$ python -q
>>> import numpy as np
>>> import numpy.linalg as la
>>> np.set_printoptions(precision=4, suppress=True, linewidth=100)
>>> A = np.loadtxt("m.csv", delimiter=",")
>>> print(A)
[[ 0.813  -0.1578 -0.1616 -0.1108  0.0286  0.2882 -0.0694]
 [-0.1578  0.8669 -0.1364 -0.0935  0.0241  0.2432 -0.0585]
 [-0.1616 -0.1364  0.8603 -0.0958  0.0247  0.2492 -0.06  ]
 [-0.1108 -0.0935 -0.0958  0.9343  0.0169  0.1708 -0.0411]
 [ 0.0286  0.0241  0.0247  0.0169  0.9956 -0.044   0.0106]
 [ 0.2882  0.2432  0.2492  0.1708 -0.044   0.5556  0.107 ]
 [-0.0694 -0.0585 -0.06   -0.0411  0.0106  0.107   0.9743]]
>>> # symmetric, so the eigenvalues are real
>>> vals, vecs = la.eigh(A)
>>> vec = np.array([2, 2, 0, 1, 1, 0, 0])
>>> print(la.eigvalsh(A[1:, 1:]))
[0.187 1.    1.    1.    1.    1.   ]
>>> print(vecs * np.abs(vals) @ vecs.T)
[[ 0.813  -0.1578 -0.1616 -0.1108  0.0286  0.2882 -0.0694]
 [-0.1578  0.8669 -0.1364 -0.0935  0.0241  0.2432 -0.0585]
 [-0.1616 -0.1364  0.8603 -0.0958  0.0247  0.2492 -0.06  ]
 [-0.1108 -0.0935 -0.0958  0.9343  0.0169  0.1708 -0.0411]
 [ 0.0286  0.0241  0.0247  0.0169  0.9956 -0.044   0.0106]
 [ 0.2882  0.2432  0.2492  0.1708 -0.044   0.5556  0.107 ]
 [-0.0694 -0.0585 -0.06   -0.0411  0.0106  0.107   0.9743]]
>>> print(np.round(vec @ A @ vec / (vec @ vec), 4), np.round(vals[0], 4), np.round(vals[-1], 4))
0.6815 -0.0 1.0
>>> E = np.arange(21).reshape(7, 3) + -1
>>> print(E)
[[-1  0  1]
 [ 2  3  4]
 [ 5  6  7]
 [ 8  9 10]
 [11 12 13]
 [14 15 16]
 [17 18 19]]
>>> left, sig, VT = la.svd(E)
>>> print(sig.round(4) + 0)
[49.666   2.0714  0.    ]
>>> print(np.argmax(sig[:-1] / (sig[1:] + 1e-6)) + 1)
2
>>> out = left[:, :2] @ np.diag(sig[:2]) @ VT[:2]
>>> print(la.matrix_rank(E, rtol=0.05))
1
>>> print(la.matrix_rank(out))
2
>>> print(la.norm(E, axis=0))
[26.4575 28.6182 30.8545]
>>> print(round(float(la.norm(E, 1)), 4), round(float(la.norm(E, np.inf)), 4))
70.0 54.0
>>> print(np.round(la.norm(E[1] - E[2]), 4))
5.1962
>>> print(round(float(la.norm(E) ** 2 / la.norm(E, 2) ** 2), 4))
1.0017
>>> print(la.norm(E, axis=1).argmax())
6
>>> print(E[1] @ E[2])
56
>>> T = np.stack([E, 4 * E, E[::-1]])
>>> print((T @ E.T).shape)
(3, 7, 7)
>>> left, sig, VT = la.svd(A)
>>> print(sig.round(4) + 0)
[1. 1. 1. 1. 1. 1. 0.]
>>> out = left[:, :6] @ np.diag(sig[:6]) @ VT[:6]
>>> print(la.matrix_rank(A, rtol=0.05))
6
>>> left, sig, VT = la.svd(E)
>>> vecs = VT[:(sig > 1e-8).sum()]
>>> rng = np.random.default_rng(73)
>>> vec = E[4] + 2 * E[6] + rng.integers(2) * np.eye(3)[0]
>>> print(vec)
[46. 48. 51.]
>>> print(la.matrix_rank(np.vstack([E, vec])))
3
>>> print(vecs.T @ vecs)
[[ 0.8333  0.3333 -0.1667]
 [ 0.3333  0.3333  0.3333]
 [-0.1667  0.3333  0.8333]]
>>> print(np.allclose(vecs.T @ vecs @ vec, vec))
False
>>> X = np.array([[0, 2, 0], [2, 2, 2]])
>>> print(X)
[[0 2 0]
 [2 2 2]]
>>> # columns 0 and 2 are equal
>>> th = np.radians(173)
>>> r_ = np.eye(3)
>>> r_[0, 0] = r_[1, 1] = np.cos(th)
>>> r_[0, 1], r_[1, 0] = -np.sin(th), np.sin(th)
>>> print(r_)
[[-0.9925 -0.1219  0.    ]
 [ 0.1219 -0.9925  0.    ]
 [ 0.      0.      1.    ]]
>>> out = X @ r_.T
>>> print(out)
[[-0.2437 -1.9851  0.    ]
 [-2.2288 -1.7414  2.    ]]
>>> print(np.abs(out - X).max(axis=0))
[4.2288 3.9851 0.    ]
>>> print(np.allclose(X @ X.T, out @ out.T))
True
>>> print(np.allclose(la.norm(X, axis=1), la.norm(out, axis=1)))
True
